$ python3 -q
>>> import numpy as np
>>> from numpy import linalg as LA
>>> np.set_printoptions(precision=2, suppress=True, linewidth=120, legacy="1.25")
>>> M = np.abs(np.array([[0, 3, 1, 2], [0, 3, 1, 0], [2, 3, 3, 0], [3, 3, 1, 0]])) + np.eye(4)
>>> M = M / M.sum(axis=1, keepdims=True)
>>> M
array([[0.14, 0.43, 0.14, 0.29],
       [0.  , 0.8 , 0.2 , 0.  ],
       [0.22, 0.33, 0.44, 0.  ],
       [0.38, 0.38, 0.12, 0.12]])
>>> # a transition matrix
>>> B = LA.inv(M)
>>> round(float(LA.slogdet(M)[0]), 2)
-1.0
>>> np.round(LA.inv(B), 2) + 0
array([[0.14, 0.43, 0.14, 0.29],
       [0.  , 0.8 , 0.2 , 0.  ],
       [0.22, 0.33, 0.44, 0.  ],
       [0.38, 0.37, 0.12, 0.12]])
>>> np.round(LA.det(M) * B, 2) + 0
array([[ 0.04,  0.02,  0.  , -0.08],
       [ 0.01, -0.04,  0.02, -0.01],
       [-0.02,  0.02, -0.07,  0.05],
       [-0.1 ,  0.04,  0.01,  0.03]])
>>> M @ np.ones(4)
array([1., 1., 1., 1.])
>>> M.sum(axis=1)
array([1., 1., 1., 1.])
>>> p = np.eye(4)[1]
>>> for _ in range(7):
...     p = p @ M
...     print(p.round(2))
... 
[0.  0.8 0.2 0. ]
[0.04 0.71 0.25 0.  ]
[0.06 0.67 0.26 0.01]
[0.07 0.65 0.26 0.02]
[0.07 0.64 0.26 0.02]
[0.08 0.64 0.26 0.02]
[0.08 0.64 0.26 0.02]
>>> B = np.array([[0, 1], [2, 3]])
>>> K = np.tile(B, (2, 2))
>>> K
array([[0, 1, 0, 1],
       [2, 3, 2, 3],
       [0, 1, 0, 1],
       [2, 3, 2, 3]])
>>> # column 2 repeats column 0
>>> T = np.stack([K, 4 * K, K[::-1]])
>>> LA.det(T)
array([0., 0., 0.])
>>> LA.norm(T, axis=(1, 2))
array([ 7.48, 29.93,  7.48])
>>> LA.matrix_rank(T.reshape(3, -1))
2
>>> np.einsum("bij,cij->bc", T, T)
array([[ 56, 224,  24],
       [224, 896,  96],
       [ 24,  96,  56]])
>>> np.argsort(-LA.norm(K, axis=0).round(6), kind="stable")[:3]
array([1, 3, 0])
>>> round(float(LA.norm(K, 2) / LA.norm(K)), 2)
0.99
>>> LA.matrix_rank(K, rtol=0.1)
2
>>> F = np.load("test11.npy")
>>> F
array([[ 0, 12,  7],
       [ 2,  0,  0],
       [ 4,  0,  0],
       [ 0,  0,  0],
       [ 0,  0,  0],
       [ 0,  7,  2],
       [ 2,  0,  0],
       [ 0,  7,  2],
       [ 0, 17, 12],
       [ 0,  2,  0],
       [ 2,  0,  0],
       [ 0,  7,  2],
       [ 2,  0,  0],
       [ 2,  0,  0],
       [ 0,  2,  0],
       [ 0,  0,  0],
       [ 0, 17, 12],
       [ 0, 17, 12],
       [ 2,  0,  0],
       [ 4,  0,  0]])
>>> # rows 3 and 4 are equal
>>> Xc = (F - F.mean(axis=0)) / F.std(axis=0)
>>> Xc.std(axis=0)
array([1., 1., 1.])
>>> np.argwhere(np.abs(Xc) > 2)
array([[ 2,  0],
       [ 8,  1],
       [ 8,  2],
       [16,  1],
       [16,  2],
       [17,  1],
       [17,  2],
       [19,  0]])
>>> b = LA.lstsq(np.delete(Xc, 2, axis=1), Xc[:, 2])[0]
>>> b
array([0.12, 1.03])
>>> B = np.array([[2, -1, -1], [1, -1, 2], [-2, -2, 0]])
>>> np.einsum("ij->j", F)
array([20, 88, 49])
>>> np.einsum("ik,kj->ji", F, B)
array([[ -2,   4,   8,   0,   0,   3,   4,   3,  -7,   2,   4,   3,   4,   4,   2,   0,  -7,  -7,   4,   8],
       [-26,  -2,  -4,   0,   0, -11,  -2, -11, -41,  -2,  -2, -11,  -2,  -2,  -2,   0, -41, -41,  -2,  -4],
       [ 24,  -2,  -4,   0,   0,  14,  -2,  14,  34,   4,  -2,  14,  -2,  -2,   4,   0,  34,  34,  -2,  -4]])
>>> np.einsum("ij,ij->i", F, F)
array([193,   4,  16,   0,   0,  53,   4,  53, 433,   4,   4,  53,   4,   4,   4,   0, 433, 433,   4,  16])
>>> np.vstack([F, B.T]).shape
(23, 3)
>>> F @ B
array([[ -2, -26,  24],
       [  4,  -2,  -2],
       [  8,  -4,  -4],
       [  0,   0,   0],
       [  0,   0,   0],
       [  3, -11,  14],
       [  4,  -2,  -2],
       [  3, -11,  14],
       [ -7, -41,  34],
       [  2,  -2,   4],
       [  4,  -2,  -2],
       [  3, -11,  14],
       [  4,  -2,  -2],
       [  4,  -2,  -2],
       [  2,  -2,   4],
       [  0,   0,   0],
       [ -7, -41,  34],
       [ -7, -41,  34],
       [  4,  -2,  -2],
       [  8,  -4,  -4]])
>>> LA.matrix_rank(np.vstack([F, B.T]))
3
>>> B.T @ F.T
array([[ -2,   4,   8,   0,   0,   3,   4,   3,  -7,   2,   4,   3,   4,   4,   2,   0,  -7,  -7,   4,   8],
       [-26,  -2,  -4,   0,   0, -11,  -2, -11, -41,  -2,  -2, -11,  -2,  -2,  -2,   0, -41, -41,  -2,  -4],
       [ 24,  -2,  -4,   0,   0,  14,  -2,  14,  34,   4,  -2,  14,  -2,  -2,   4,   0,  34,  34,  -2,  -4]])
>>> LA.norm(F, axis=1).argmax()
8
>>> LA.norm(F, axis=1)
array([13.89,  2.  ,  4.  ,  0.  ,  0.  ,  7.28,  2.  ,  7.28, 20.81,  2.  ,  2.  ,  7.28,  2.  ,  2.  ,  2.  ,  0.  ,
       20.81, 20.81,  2.  ,  4.  ])
>>> F[15] @ F[0]
0
>>> np.round(LA.norm(F, 1), 2), np.round(LA.norm(F, np.inf), 2)
(88.0, 29.0)
>>> np.round(LA.norm(F[15] - F[0]), 2)
13.89
